% python3 -q
>>> import numpy as np
>>> import numpy.linalg as la
>>> np.set_printoptions(precision=2, suppress=True, linewidth=200, legacy="1.25")
>>> m1 = np.load("case1.npy")
>>> m1
array([[  0,   0,   0,  -3,   1,   3],
       [  0,   0,   0,   2,  -4,   4],
       [  0,   0,   0,  -2,   0,  -5],
       [ -9,   3,   9,  -3,   1,   3],
       [  6, -12,  12,   2,  -4,   4],
       [ -6,   0, -15,  -2,   0,  -5]])
>>> W = np.array([[3, 7], [-2, -8], [3, 2], [-1, -1], [-9, -1], [3, -6]])
>>> c = np.array([-5, 5])
>>> hid = np.maximum(m1 @ W + c, 0)
>>> (hid > 0).mean(axis=0)
array([0.33, 0.33])
>>> (hid > 0).astype(int)
array([[0, 0],
       [1, 0],
       [0, 1],
       [0, 0],
       [1, 1],
       [0, 0]])
>>> basis = np.array([[-2, 2, 0], [0, 0, -1]])
>>> W @ basis
array([[ -6,   6,  -7],
       [  4,  -4,   8],
       [ -6,   6,  -2],
       [  2,  -2,   1],
       [ 18, -18,   1],
       [ -6,   6,   6]])
>>> M2 = la.inv(m1)
>>> np.allclose(M2, m1.T)
False
>>> (np.abs(M2) > 1e-9).astype(int)
array([[1, 1, 1, 1, 1, 1],
       [1, 1, 1, 1, 1, 1],
       [1, 1, 1, 1, 1, 1],
       [1, 1, 1, 0, 0, 0],
       [1, 1, 1, 0, 0, 0],
       [1, 1, 1, 0, 0, 0]])
>>> round(float(la.slogdet(m1)[0]), 2)
-1.0
>>> cov = m1.T @ m1
>>> (m1 @ m1.T).shape
(6, 6)
>>> la.matrix_rank(cov)
6
>>> la.eigvalsh(cov)[::-1]
array([588.12, 202.86,  58.23,  51.79,  17.86,   5.13])
>>> cov
array([[ 153,  -99,   81,   51,  -33,   27],
       [ -99,  153, -117,  -33,   51,  -39],
       [  81, -117,  450,   27,  -39,  150],
       [  51,  -33,   27,   34,  -22,   18],
       [ -33,   51,  -39,  -22,   34,  -26],
       [  27,  -39,  150,   18,  -26,  100]])
>>> F = np.load("mat.npy")
>>> F
array([[ 1.02, -2.02,  0.87,  2.05, -1.03, -1.06],
       [ 0.94, -1.92,  1.01,  2.08, -0.87, -0.82],
       [ 0.98, -1.8 ,  0.75,  1.83, -1.12, -0.97],
       [ 0.98, -2.13,  0.92,  1.94, -0.89, -0.99],
       [ 0.88, -2.2 ,  1.07,  1.99, -1.08, -0.96],
       [ 0.89, -1.92,  1.05,  2.03, -1.12, -1.07],
       [ 0.97, -2.03,  1.08,  2.03, -1.06, -0.8 ],
       [ 1.12, -1.98,  0.98,  1.95, -1.08, -1.21],
       [ 0.87, -1.88,  0.91,  2.03, -1.08, -0.99],
       [ 1.01, -2.07,  1.02,  1.88, -0.94, -1.07],
       [ 0.88, -1.83,  1.09,  2.01, -0.96, -1.05],
       [ 1.02, -2.09,  0.83,  2.11, -0.89, -1.08],
       [ 1.1 , -1.76,  0.96,  2.13, -0.95, -1.08],
       [-0.85,  0.  , -1.96, -0.06, -1.05,  0.87],
       [-1.13,  0.  , -2.1 ,  0.09, -1.  ,  0.96],
       [-1.03,  0.06, -1.96,  0.  , -1.08,  1.09],
       [-1.21, -0.15, -2.17,  0.02, -1.06,  1.09],
       [-0.82,  0.21, -2.  , -0.08, -1.06,  0.98],
       [-0.92,  0.09, -1.9 ,  0.04, -1.17,  0.95],
       [-1.05,  0.13, -1.89,  0.04, -0.98,  0.9 ],
       [-0.98, -0.04, -2.06, -0.01, -0.88,  0.86],
       [-0.84, -0.04, -2.01,  0.  , -1.02,  1.03],
       [-0.9 ,  0.03, -2.11, -0.02, -1.15,  0.93],
       [-0.96, -0.15, -1.86, -0.12, -0.9 ,  1.09],
       [-1.18,  0.05, -1.99,  0.14, -1.04,  1.09],
       [-1.09,  0.07, -1.97, -0.19, -0.87,  0.98]])
>>> th = np.radians(60)
>>> R = np.eye(6)
>>> R[1, 1] = R[5, 5] = np.cos(th)
>>> R[1, 5], R[5, 1] = -np.sin(th), np.sin(th)
>>> R
array([[ 1.  ,  0.  ,  0.  ,  0.  ,  0.  ,  0.  ],
       [ 0.  ,  0.5 ,  0.  ,  0.  ,  0.  , -0.87],
       [ 0.  ,  0.  ,  1.  ,  0.  ,  0.  ,  0.  ],
       [ 0.  ,  0.  ,  0.  ,  1.  ,  0.  ,  0.  ],
       [ 0.  ,  0.  ,  0.  ,  0.  ,  1.  ,  0.  ],
       [ 0.  ,  0.87,  0.  ,  0.  ,  0.  ,  0.5 ]])
>>> M2 = F @ R.T
>>> np.allclose(la.norm(F, axis=1), la.norm(M2, axis=1))
True
>>> round(float(la.det(R)), 2), np.trace(R)
(1.0, 5.0)
